>>> import numpy as np
>>> import numpy.linalg as la
>>> np.set_printoptions(precision=1, suppress=True, linewidth=100)
>>> arr = np.load("w.npy")
>>> arr
array([[0, 0, 0, 0, 2, 0],
       [3, 0, 0, 0, 0, 0],
       [0, 0, 0, 0, 0, 2],
       [0, 0, 0, 1, 0, 0],
       [0, 0, 2, 0, 0, 0],
       [0, 0, 0, 0, 0, 0]])
>>> arr @ arr.T
array([[4, 0, 0, 0, 0, 0],
       [0, 9, 0, 0, 0, 0],
       [0, 0, 4, 0, 0, 0],
       [0, 0, 0, 1, 0, 0],
       [0, 0, 0, 0, 4, 0],
       [0, 0, 0, 0, 0, 0]])
>>> left, sigma, VT = la.svd(arr)
>>> sigma
array([3., 2., 2., 2., 1., 0.])
>>> Y = left[:, :5] @ np.diag(sigma[:5]) @ VT[:5]
>>> np.abs(arr - Y).max()
np.float64(0.0)
>>> print([round(float(x), 1) for x in la.svd(arr, compute_uv=False)[:3]])
[3.0, 2.0, 2.0]
>>> m1 = np.load("layer2.npy")
>>> m1
array([[ 2.3, -4.3,  3.4,  5.2],
       [ 1.8, -3.9,  3. ,  5.4],
       [ 1.6, -4.4,  3. ,  5.1],
       [ 1.7, -4.2,  2.9,  4.8],
       [ 1.8, -4.1,  3.3,  5.2],
       [ 1.8, -4.7,  2.7,  4.7],
       [-4.4, -3.9,  4.8,  3. ],
       [-4.8, -4.4,  4.2,  2.9],
       [-4.7, -3.7,  4.1,  2.8],
       [-4.7, -4.1,  3.5,  2.9],
       [-4.7, -3.6,  4. ,  3. ],
       [-5.4, -4.5,  4. ,  2.9],
       [-1. ,  2.1,  1.7, -3. ],
       [-0.9,  2.3,  1.9, -2.5],
       [-0.4,  1.9,  2.2, -3.1],
       [-1.3,  2.1,  2.1, -3.1],
       [-1.3,  1.5,  1.5, -3.3],
       [-1.2,  1.9,  1.8, -3.2]])
>>> hat = m1 @ la.solve(m1.T @ m1, m1.T)
>>> print(hat @ m1[:, 1])
[-4.3 -3.9 -4.4 -4.2 -4.1 -4.7 -3.9 -4.4 -3.7 -4.1 -3.6 -4.5  2.1  2.3  1.9  2.1  1.5  1.9]
>>> print(np.allclose(hat @ hat, hat))
True
>>> Xs = m1 - m1.mean(axis=0)
>>> left, sigma, VT = la.svd(Xs, full_matrices=False)
>>> np.round(Xs.mean(axis=0), 1) + 0
array([0., 0., 0., 0.])
>>> print(np.abs(left[:, 0]).argmax())
15
>>> x0 = np.array([1, -3, 0, -1])
>>> y = m1 @ x0
>>> np.round(la.pinv(m1) @ m1, 1) + 0
array([[1., 0., 0., 0.],
       [0., 1., 0., 0.],
       [0., 0., 1., 0.],
       [0., 0., 0., 1.]])
>>> y
array([10. ,  8.1,  9.7,  9.5,  8.9, 11.2,  4.3,  5.5,  3.6,  4.7,  3.1,  5.2, -4.3, -5.3, -3. ,
       -4.5, -2.5, -3.7])
>>> rng = np.random.default_rng(78779)
>>> y = y + 0.3 * rng.normal(size=18)
>>> y
array([ 9.9,  7.9,  9.4,  8.8,  8.5, 11.2,  4.4,  5.6,  3.5,  5. ,  3.3,  4.7, -4.5, -5. , -3.1,
       -4.6, -2. , -3.7])
>>> beta, *_ = la.lstsq(m1, y)
>>> beta.round(1) + 0
array([ 1., -3.,  0., -1.])
>>> print(np.round(m1.T @ (y - m1 @ beta), 1) + 0)
[0. 0. 0. 0.]
>>> beta.round()
array([ 1., -3., -0., -1.])
>>> [round(float(la.norm(la.solve(m1.T @ m1 + lam * np.eye(4), m1.T @ y))), 2) for lam in (0, 1, 10, 100)]
[3.3, 2.28, 1.29, 0.99]
>>> G = np.cov(m1, rowvar=False)
>>> print(np.polyfit(m1[:, 2], m1[:, 3], 1))
[ 2.5 -5.9]
>>> round(float(np.corrcoef(m1[:, 2], m1[:, 3])[0, 1]), 1)
0.7
>>> m1.std(axis=0)
array([2.7, 2.9, 1. , 3.4])
>>> C = m1[[9, 1]].astype(float)
>>> for _ in range(6):
...     idx = la.norm(m1[:, None] - C, axis=-1).argmin(axis=1)
...     C = np.array([m1[idx == j].mean(axis=0) for j in range(2)])
... 
>>> idx
array([1, 1, 1, 1, 1, 1, 0, 0, 0, 0, 0, 0, 0, 0, 0, 0, 0, 0])
>>> np.bincount(idx)
array([12,  6])
>>> print(C)
[[-2.9 -1.   3.  -0.1]
 [ 1.8 -4.3  3.1  5.1]]
>>> print(np.abs(C[1] - C[0]).argmax())
3
>>> data = np.loadtxt("test3.csv", delimiter=",")
>>> print(data.round(1) + 0)
[[-0.9  0.  -0.5  0. ]
 [ 0.4 -0.2 -0.9  0.1]
 [ 0.   0.8  0.   0.6]
 [-0.1 -0.6  0.1  0.8]]
>>> O, R = la.qr(data)
>>> print(np.allclose(R.T @ R, data.T @ data))
True
>>> abs(R[0, 0]), round(la.norm(data[:, 0]), 1)
(np.float64(1.0), np.float64(1.0))
>>> round(np.trace(O @ O.T), 1)
np.float64(4.0)
>>> print(np.round(O @ R, 1) + 0)
[[-0.9  0.  -0.5  0. ]
 [ 0.4 -0.2 -0.9  0.1]
 [ 0.   0.8  0.   0.6]
 [-0.1 -0.6  0.1  0.8]]
>>> np.abs(np.diag(R))
array([1., 1., 1., 1.])
